$ python3 -q
>>> import numpy as np
>>> from numpy import linalg as LA
>>> np.set_printoptions(precision=3, suppress=True, linewidth=100)
>>> E = np.loadtxt("layer4.csv", delimiter=",")
>>> E
array([[ 1.263, -0.504, -0.379,  4.258, -0.728],
       [ 1.376, -0.953,  1.626,  5.287, -1.103],
       [ 0.962, -1.021,  0.939,  4.189, -0.929],
       [-1.066,  0.195,  0.719, -3.292,  0.502],
       [-0.72 ,  0.143,  0.179, -2.221,  0.402],
       [-1.402,  0.557, -1.247, -4.748,  1.024],
       [-0.86 ,  0.416,  1.087, -3.067,  0.47 ],
       [-0.06 ,  0.194, -1.577, -0.409,  0.316],
       [ 2.04 , -1.018,  0.271,  7.218, -1.35 ],
       [ 0.893, -0.465, -1.159,  3.196, -0.389],
       [ 0.592, -0.229, -0.774,  2.035, -0.326],
       [ 1.247, -0.953,  1.327,  4.884, -1.039],
       [-1.394,  0.919, -2.289, -5.308,  1.248],
       [-0.551,  0.954, -2.075, -2.943,  0.786],
       [ 1.877, -1.156,  1.203,  7.037, -1.38 ],
       [-0.211,  0.307,  0.088, -1.058,  0.178],
       [-2.302,  0.98 , -0.014, -7.887,  1.388],
       [-1.211,  0.867,  0.874, -4.687,  0.69 ],
       [-0.616,  0.745,  1.16 , -2.849,  0.422],
       [ 1.102, -0.832, -0.435,  4.295, -0.651],
       [ 1.212, -0.47 ,  0.21 ,  4.061, -0.745],
       [-0.472,  0.02 ,  0.365, -1.337,  0.207],
       [ 2.046, -1.216,  0.745,  7.518, -1.437],
       [-1.778,  1.276,  0.344, -6.861,  1.18 ],
       [ 0.587, -0.417,  1.893,  2.283, -0.603],
       [ 3.983, -2.406,  2.252, 14.746, -2.949],
       [ 0.587, -0.054, -0.162,  1.698, -0.298],
       [-1.025,  0.709, -2.599, -3.927,  1.   ],
       [ 1.512, -1.375,  0.357,  6.296, -1.13 ]])
>>> vec = np.array([3, 3, 3, -1, -2])
>>> y = E @ vec
>>> np.round(LA.pinv(E) @ E, 3) + 0
array([[1., 0., 0., 0., 0.],
       [0., 1., 0., 0., 0.],
       [0., 0., 1., 0., 0.],
       [0., 0., 0., 1., 0.],
       [0., 0., 0., 0., 1.]])
>>> rng = np.random.default_rng(76314)
>>> y = y + 0.3 * rng.normal(size=29)
>>> y
array([-1.963,  2.825, -0.272,  1.609,  0.329, -3.732,  4.65 , -4.36 , -1.123, -4.727, -2.787,
        1.962, -5.25 , -3.41 ,  1.585,  0.911,  1.443,  4.623,  5.883, -3.106,  0.535,  0.295,
        0.394,  3.684,  5.619,  2.794, -0.041, -7.229, -2.463])
>>> b, *_ = LA.lstsq(E, y)
>>> [round(float(LA.norm(LA.solve(E.T @ E + lam * np.eye(5), E.T @ y))), 2) for lam in (0, 1, 10, 100)]
[6.32, 3.8, 2.34, 0.75]
>>> round(float(LA.norm(y - E @ b)), 3)
1.414
>>> b.round()
array([ 4.,  3.,  4., -0.,  2.])
